% ipython --no-banner

In [1]: import numpy as np

In [2]: from numpy import linalg as LA

In [3]: np.set_printoptions(precision=2, suppress=True, linewidth=200, legacy="1.25")

In [4]: arr = np.loadtxt("mat.csv", delimiter=",")

In [5]: arr
Out[5]: 
array([[-3.,  1.,  0.,  0.,  0.,  0.,  0.,  0.],
       [ 0., -3.,  1.,  0.,  0.,  0.,  0.,  0.],
       [ 0.,  0., -3.,  1.,  0.,  0.,  0.,  0.],
       [ 0.,  0.,  0., -3.,  1.,  0.,  0.,  0.],
       [ 0.,  0.,  0.,  0., -3.,  1.,  0.,  0.],
       [ 0.,  0.,  0.,  0.,  0., -3.,  1.,  0.],
       [ 0.,  0.,  0.,  0.,  0.,  0., -3.,  1.],
       [ 0.,  0.,  0.,  0.,  0.,  0.,  0., -3.]])

In [6]: x = np.array([-1, -2, -2, -1, -2, 2, 0, 0])

In [7]: target = arr @ x

In [8]: target
Out[8]: array([ 1.,  4.,  5.,  1.,  8., -6.,  0.,  0.])

In [9]: LA.solve(arr, arr[:, 4])
Out[9]: array([-0., -0., -0., -0.,  1., -0., -0., -0.])

In [10]: LA.solve(arr, target + arr[:, 1])
Out[10]: array([-1., -1., -2., -1., -2.,  2., -0., -0.])

In [11]: np.round(LA.solve(arr.T, arr[1]), 2) + 0
Out[11]: array([0., 1., 0., 0., 0., 0., 0., 0.])

In [12]: K = np.loadtxt("m.csv", delimiter=",")

In [13]: K
Out[13]: 
array([[ -1.,   0.,   1.,   2.,   1.],
       [ -2.,   4.,   0.,  -4.,   0.],
       [-13.,   8.,   9.,  10.,   9.],
       [  3.,  -4.,  -1.,   2.,  -1.],
       [ 13., -10.,  -8.,  -6.,  -8.],
       [ 13.,  -8.,  -9., -10.,  -9.],
       [  7.,  -8.,  -3.,   2.,  -3.],
       [ -2.,   6.,  -1.,  -8.,  -1.],
       [ -7.,  10.,   2.,  -6.,   2.],
       [-15.,  10.,  10.,  10.,  10.],
       [ -7.,   4.,   5.,   6.,   5.]])

In [14]: left, sv, VT = LA.svd(K)

In [15]: vecs = VT[:(sv > 1e-8).sum()]

In [16]: rng = np.random.default_rng(2546)

In [17]: x = K[0] + 4 * K[3] + rng.integers(2) * np.eye(5)[0]

In [18]: x
Out[18]: array([ 11., -16.,  -3.,  10.,  -3.])

In [19]: LA.matrix_rank(np.vstack([K, x]))
Out[19]: 2

In [20]: np.diag(vecs.T @ vecs)
Out[20]: array([0.41, 0.52, 0.17, 0.74, 0.17])
